In [1]: import numpy as np

In [2]: from numpy import linalg as LA

In [3]: np.set_printoptions(precision=1, suppress=True, linewidth=120)

In [4]: rnd = lambda a: np.round(a, 1) + 0

In [5]: A = np.load("arr.npy")

In [6]: print(rnd(A))
[[ 1.   0.   0. ]
 [ 0.  -0.5 -0.9]
 [ 0.   0.9 -0.5]]

In [7]: print(rnd(A @ A))
[[ 1.   0.   0. ]
 [ 0.  -0.5  0.9]
 [ 0.  -0.9 -0.5]]

In [8]: print(rnd(LA.det(A)))
1.0

In [9]: print(rnd(LA.matrix_power(A, 3)))
[[1. 0. 0.]
 [0. 1. 0.]
 [0. 0. 1.]]

In [10]: print(np.allclose(A, A.T))
False

In [11]: print(rnd((A - A.T) / 2))
[[ 0.   0.   0. ]
 [ 0.   0.  -0.9]
 [ 0.   0.9  0. ]]

In [12]: vec = np.array([1, 1, -2])

In [13]: print(rnd(A.T @ (A @ vec)))
[ 1.  1. -2.]

In [14]: print(3 - LA.matrix_rank(A - np.eye(3), tol=1e-8))
1

In [15]: print(rnd(np.abs(LA.eigvals(A))))
[1. 1. 1.]

In [16]: print(rnd(np.sort(np.abs(np.degrees(np.angle(LA.eigvals(A)))))))
[  0. 120. 120.]

In [17]: print(rnd(LA.pinv(A)))
[[ 1.   0.   0. ]
 [ 0.  -0.5  0.9]
 [ 0.  -0.9 -0.5]]

In [18]: print(rnd(A @ A.T))
[[1. 0. 0.]
 [0. 1. 0.]
 [0. 0. 1.]]

In [19]: print(rnd(LA.svd(A, compute_uv=False)))
[1. 1. 1.]

In [20]: rng = np.random.default_rng(55376)

In [21]: Y = A + rng.integers(-2, 3, (3, 1)) @ rng.integers(-2, 3, (1, 3))

In [22]: print(rnd(Y))
[[ 3.  -2.   4. ]
 [ 0.  -0.5 -0.9]
 [-2.   2.9 -4.5]]

In [23]: print(Y - A)
[[ 2. -2.  4.]
 [ 0.  0.  0.]
 [-2.  2. -4.]]

In [24]: print(LA.matrix_rank(Y - A, tol=1e-8))
1

In [25]: z = rng.permutation(3)

In [26]: print(z)
[2 1 0]

In [27]: Y = A[z][:, z]

In [28]: print(np.allclose(Y, A))
False

In [29]: print(rnd(LA.det(Y)), rnd(LA.det(A[z])))
1.0 -1.0

In [30]: print(rnd(Y))
[[-0.5  0.9  0. ]
 [-0.9 -0.5  0. ]
 [ 0.   0.   1. ]]

In [31]: print(rnd(np.trace(Y)))
0.0

In [32]: M = np.loadtxt("dump.csv", delimiter=",")

In [33]: print(M)
[[4. 1. 1. 1. 1. 1. 1. 1. 1. 1. 1.]
 [1. 4. 1. 1. 1. 1. 1. 1. 1. 1. 1.]
 [1. 1. 4. 1. 1. 1. 1. 1. 1. 1. 1.]
 [1. 1. 1. 4. 1. 1. 1. 1. 1. 1. 1.]
 [1. 1. 1. 1. 4. 1. 1. 1. 1. 1. 1.]
 [1. 1. 1. 1. 1. 4. 1. 1. 1. 1. 1.]
 [1. 1. 1. 1. 1. 1. 4. 1. 1. 1. 1.]
 [1. 1. 1. 1. 1. 1. 1. 4. 1. 1. 1.]
 [1. 1. 1. 1. 1. 1. 1. 1. 4. 1. 1.]
 [1. 1. 1. 1. 1. 1. 1. 1. 1. 4. 1.]
 [1. 1. 1. 1. 1. 1. 1. 1. 1. 1. 4.]]

In [34]: # symmetric, so the eigenvalues are real

In [35]: O, r_ = LA.qr(M)

In [36]: print(rnd(np.trace(O @ O.T)))
11.0

In [37]: print(rnd(r_))
[[-5.1 -3.3 -3.3 -3.3 -3.3 -3.3 -3.3 -3.3 -3.3 -3.3 -3.3]
 [ 0.  -3.9 -1.5 -1.5 -1.5 -1.5 -1.5 -1.5 -1.5 -1.5 -1.5]
 [ 0.   0.  -3.5 -1.  -1.  -1.  -1.  -1.  -1.  -1.  -1. ]
 [ 0.   0.   0.  -3.4 -0.8 -0.8 -0.8 -0.8 -0.8 -0.8 -0.8]
 [ 0.   0.   0.   0.  -3.3 -0.6 -0.6 -0.6 -0.6 -0.6 -0.6]
 [ 0.   0.   0.   0.   0.  -3.3 -0.5 -0.5 -0.5 -0.5 -0.5]
 [ 0.   0.   0.   0.   0.   0.  -3.2 -0.4 -0.4 -0.4 -0.4]
 [ 0.   0.   0.   0.   0.   0.   0.  -3.2 -0.4 -0.4 -0.4]
 [ 0.   0.   0.   0.   0.   0.   0.   0.  -3.2 -0.3 -0.3]
 [ 0.   0.   0.   0.   0.   0.   0.   0.   0.  -3.2 -0.3]
 [ 0.   0.   0.   0.   0.   0.   0.   0.   0.   0.   3.1]]

In [38]: print(O.shape, r_.shape)
(11, 11) (11, 11)

In [39]: print(rnd(O @ r_))
[[4. 1. 1. 1. 1. 1. 1. 1. 1. 1. 1.]
 [1. 4. 1. 1. 1. 1. 1. 1. 1. 1. 1.]
 [1. 1. 4. 1. 1. 1. 1. 1. 1. 1. 1.]
 [1. 1. 1. 4. 1. 1. 1. 1. 1. 1. 1.]
 [1. 1. 1. 1. 4. 1. 1. 1. 1. 1. 1.]
 [1. 1. 1. 1. 1. 4. 1. 1. 1. 1. 1.]
 [1. 1. 1. 1. 1. 1. 4. 1. 1. 1. 1.]
 [1. 1. 1. 1. 1. 1. 1. 4. 1. 1. 1.]
 [1. 1. 1. 1. 1. 1. 1. 1. 4. 1. 1.]
 [1. 1. 1. 1. 1. 1. 1. 1. 1. 4. 1.]
 [1. 1. 1. 1. 1. 1. 1. 1. 1. 1. 4.]]

In [40]: print(rnd(O.T @ O))
[[1. 0. 0. 0. 0. 0. 0. 0. 0. 0. 0.]
 [0. 1. 0. 0. 0. 0. 0. 0. 0. 0. 0.]
 [0. 0. 1. 0. 0. 0. 0. 0. 0. 0. 0.]
 [0. 0. 0. 1. 0. 0. 0. 0. 0. 0. 0.]
 [0. 0. 0. 0. 1. 0. 0. 0. 0. 0. 0.]
 [0. 0. 0. 0. 0. 1. 0. 0. 0. 0. 0.]
 [0. 0. 0. 0. 0. 0. 1. 0. 0. 0. 0.]
 [0. 0. 0. 0. 0. 0. 0. 1. 0. 0. 0.]
 [0. 0. 0. 0. 0. 0. 0. 0. 1. 0. 0.]
 [0. 0. 0. 0. 0. 0. 0. 0. 0. 1. 0.]
 [0. 0. 0. 0. 0. 0. 0. 0. 0. 0. 1.]]

In [41]: print(np.allclose(r_.T @ r_, M.T @ M))
True

In [42]: vec = np.array([0, 0, 2, -1, 3, 1, -2, 1, -3, -3, 2])

In [43]: print(M @ np.eye(11)[7])
[1. 1. 1. 1. 1. 1. 1. 4. 1. 1. 1.]

In [44]: print(M @ vec)
[ 0.  0.  6. -3.  9.  3. -6.  3. -9. -9.  6.]

In [45]: print((M @ vec).argmax())
4

In [46]: print((M * vec).sum(axis=1))
[ 0.  0.  6. -3.  9.  3. -6.  3. -9. -9.  6.]

In [47]: print(np.sign((M @ vec).round(6)))
[ 0.  0.  1. -1.  1.  1. -1.  1. -1. -1.  1.]

In [48]: ev, vecs = LA.eigh(M)

In [49]: print(rnd(np.abs(vecs[:, -1])))
[0.3 0.3 0.3 0.3 0.3 0.3 0.3 0.3 0.3 0.3 0.3]

In [50]: print(rnd(ev))
[ 3.  3.  3.  3.  3.  3.  3.  3.  3.  3. 14.]

In [51]: print(rnd(vecs @ np.diag(ev) @ vecs.T))
[[4. 1. 1. 1. 1. 1. 1. 1. 1. 1. 1.]
 [1. 4. 1. 1. 1. 1. 1. 1. 1. 1. 1.]
 [1. 1. 4. 1. 1. 1. 1. 1. 1. 1. 1.]
 [1. 1. 1. 4. 1. 1. 1. 1. 1. 1. 1.]
 [1. 1. 1. 1. 4. 1. 1. 1. 1. 1. 1.]
 [1. 1. 1. 1. 1. 4. 1. 1. 1. 1. 1.]
 [1. 1. 1. 1. 1. 1. 4. 1. 1. 1. 1.]
 [1. 1. 1. 1. 1. 1. 1. 4. 1. 1. 1.]
 [1. 1. 1. 1. 1. 1. 1. 1. 4. 1. 1.]
 [1. 1. 1. 1. 1. 1. 1. 1. 1. 4. 1.]
 [1. 1. 1. 1. 1. 1. 1. 1. 1. 1. 4.]]

In [52]: print(rnd(LA.svd(M, compute_uv=False)))
[14.  3.  3.  3.  3.  3.  3.  3.  3.  3.  3.]

In [53]: print((ev > 1e-8).sum(), (ev < -1e-8).sum())
11 0

In [54]: print(np.abs(vecs[:, -1]).round(6).argmax())
0

In [55]: print(rnd(vecs.T @ M @ vecs))
[[ 3.  0.  0.  0.  0.  0.  0.  0.  0.  0.  0.]
 [ 0.  3.  0.  0.  0.  0.  0.  0.  0.  0.  0.]
 [ 0.  0.  3.  0.  0.  0.  0.  0.  0.  0.  0.]
 [ 0.  0.  0.  3.  0.  0.  0.  0.  0.  0.  0.]
 [ 0.  0.  0.  0.  3.  0.  0.  0.  0.  0.  0.]
 [ 0.  0.  0.  0.  0.  3.  0.  0.  0.  0.  0.]
 [ 0.  0.  0.  0.  0.  0.  3.  0.  0.  0.  0.]
 [ 0.  0.  0.  0.  0.  0.  0.  3.  0.  0.  0.]
 [ 0.  0.  0.  0.  0.  0.  0.  0.  3.  0.  0.]
 [ 0.  0.  0.  0.  0.  0.  0.  0.  0.  3.  0.]
 [ 0.  0.  0.  0.  0.  0.  0.  0.  0.  0. 14.]]

In [56]: print(rnd(LA.eigvalsh(M + -2 * np.eye(11))))
[ 1.  1.  1.  1.  1.  1.  1.  1.  1.  1. 12.]

In [57]: print(np.unique(ev.round(6) + 0, return_counts=True)[1])
[10  1]
